% python3 -q
>>> import numpy as np
>>> from numpy import linalg as LA
>>> np.set_printoptions(suppress=True, linewidth=160)
>>> rd = lambda a: np.round(a, 2) + 0
>>> data = np.load("arr.npy")
>>> data
array([[-2.92,  0.64, -0.98, -6.31,  0.81, -4.12],
       [-3.15,  0.59, -0.91, -6.24,  0.7 , -3.99],
       [-1.95,  0.21, -0.59, -4.22,  0.66, -2.53],
       [-2.01,  0.53, -0.69, -4.08,  0.64, -2.56],
       [ 0.16,  0.1 , -0.14,  0.13,  0.06,  0.16],
       [-3.1 ,  0.46, -0.95, -6.16,  0.98, -3.92],
       [-1.96,  0.37, -0.48, -3.98,  0.73, -2.31],
       [-3.09,  0.45, -0.98, -6.12,  1.17, -3.9 ],
       [-1.08,  0.54, -0.08, -2.08,  0.27, -1.35],
       [-3.01,  0.63, -0.94, -6.35,  1.  , -3.93],
       [-0.03, -0.04,  0.02,  0.11, -0.03,  0.08],
       [-1.93,  0.37, -0.52, -4.16,  0.63, -2.5 ],
       [-2.86,  0.7 , -0.94, -6.3 ,  0.85, -4.04],
       [-2.08,  0.29, -0.5 , -4.16,  0.48, -2.55],
       [-0.95,  0.1 , -0.21, -1.97,  0.53, -1.45],
       [-1.99,  0.48, -0.74, -4.16,  0.63, -2.52],
       [ 0.09,  0.1 , -0.16,  0.01,  0.03, -0.11],
       [-2.96,  0.43, -0.96, -6.42,  0.87, -3.94],
       [-1.98,  0.38, -0.53, -4.13,  0.66, -2.66],
       [ 0.07, -0.01, -0.16,  0.09,  0.02, -0.13],
       [-0.86,  0.15, -0.55, -2.1 ,  0.33, -1.44]])
>>> Xc = data - data.mean(axis=0)
>>> left, s, VT = LA.svd(Xc, full_matrices=False)
>>> np.abs(left[:, 0]).argmax()
np.int64(4)
>>> rd(s)
array([13.72,  0.59,  0.57,  0.43,  0.38,  0.33])
>>> np.abs(VT[0]).argmax()
np.int64(3)
>>> LA.matrix_rank(Xc)
np.int64(6)
>>> rd(s ** 2 / (s ** 2).sum())
array([0.99, 0.  , 0.  , 0.  , 0.  , 0.  ])
>>> np.searchsorted(np.cumsum(s ** 2) / (s ** 2).sum(), 0.9) + 1
np.int64(1)
>>> (np.sign(left[:, 0]) == np.sign(left[0, 0])).astype(int)
array([1, 1, 1, 1, 0, 1, 1, 1, 0, 1, 0, 1, 1, 1, 0, 1, 0, 1, 1, 0, 0])
>>> rd(Xc.mean(axis=0))
array([0., 0., 0., 0., 0., 0.])
>>> rd(VT[0] * np.sign(VT[0, np.abs(VT[0]).argmax()]))
array([ 0.38, -0.06,  0.11,  0.78, -0.11,  0.48])
>>> rd((s ** 2).sum() ** 2 / (s ** 4).sum())
np.float64(1.01)
>>> mat = np.loadtxt("mat.csv", delimiter=",")
>>> mat
array([[ 2.,  3.,  2.,  1.,  3.,  2.,  3.,  3.],
       [ 4.,  5.,  5.,  1.,  6.,  4.,  4.,  4.],
       [ 6.,  5.,  8.,  4.,  8.,  6.,  6.,  4.],
       [ 6.,  7.,  9.,  4.,  9.,  8.,  6.,  7.],
       [ 6.,  9., 11.,  4.,  9.,  8.,  6., 10.],
       [ 7., 10., 14.,  5.,  9., 11.,  6., 11.],
       [10., 12., 14.,  5., 10., 13.,  7., 14.],
       [10., 14., 16.,  5., 13., 13.,  8., 14.],
       [13., 14., 17.,  7., 13., 16.,  9., 15.],
       [14., 15., 18., 10., 13., 19., 10., 18.],
       [17., 16., 18., 10., 13., 20., 13., 18.],
       [18., 17., 19., 11., 16., 20., 13., 20.],
       [18., 20., 22., 12., 18., 23., 16., 23.],
       [20., 21., 22., 12., 18., 25., 18., 26.],
       [22., 24., 23., 12., 19., 28., 19., 29.],
       [25., 26., 26., 15., 19., 29., 22., 31.],
       [28., 27., 27., 17., 21., 32., 23., 32.],
       [30., 29., 29., 19., 22., 33., 24., 32.],
       [32., 31., 30., 20., 23., 34., 26., 33.],
       [33., 31., 30., 23., 26., 37., 28., 34.],
       [33., 34., 30., 23., 29., 38., 28., 37.],
       [35., 36., 33., 25., 31., 40., 29., 40.],
       [36., 38., 34., 26., 32., 40., 32., 42.],
       [39., 39., 35., 29., 32., 40., 32., 44.],
       [39., 42., 38., 32., 33., 41., 33., 44.],
       [39., 43., 41., 33., 35., 41., 34., 45.],
       [39., 46., 43., 35., 37., 41., 37., 48.],
       [39., 46., 46., 36., 39., 44., 40., 48.],
       [42., 48., 48., 37., 40., 45., 41., 49.],
       [42., 48., 48., 39., 42., 45., 44., 52.],
       [45., 51., 51., 40., 42., 47., 44., 53.],
       [47., 53., 54., 43., 45., 48., 44., 55.],
       [48., 55., 54., 44., 46., 48., 45., 56.],
       [51., 57., 56., 44., 48., 48., 48., 57.],
       [54., 59., 58., 46., 50., 51., 50., 60.],
       [55., 60., 60., 46., 53., 51., 53., 62.],
       [57., 63., 63., 46., 56., 53., 56., 65.]])
>>> B = mat / LA.norm(mat, axis=1)
Traceback (most recent call last):
  File "<python-input-20>", line 1, in <module>
    B = mat / LA.norm(mat, axis=1)
        ~~~~^~~~~~~~~~~~~~~~~~~~~~
ValueError: operands could not be broadcast together with shapes (37,8) (37,) 
>>> B = mat / LA.norm(mat, axis=1, keepdims=True)
>>> cov = B @ B.T
>>> rd(cov[8])
array([0.95, 0.97, 0.97, 0.99, 0.99, 0.99, 1.  , 1.  , 1.  , 1.  , 0.99, 1.  , 1.  , 0.99, 0.99, 0.99, 0.99, 0.99, 0.99, 0.99, 0.99, 0.99, 0.99, 0.98, 0.98,
       0.99, 0.98, 0.98, 0.99, 0.98, 0.98, 0.98, 0.98, 0.98, 0.98, 0.98, 0.98])
>>> (cov - 2 * np.eye(37)).round(6).argmax(axis=1)
array([ 1,  3,  3,  4,  7,  7,  8,  4,  6, 12, 17, 12, 13, 14, 13, 16, 17, 18, 17, 20, 21, 20, 21, 22, 25, 24, 30, 28, 30, 27, 28, 32, 31, 34, 33, 36, 35])
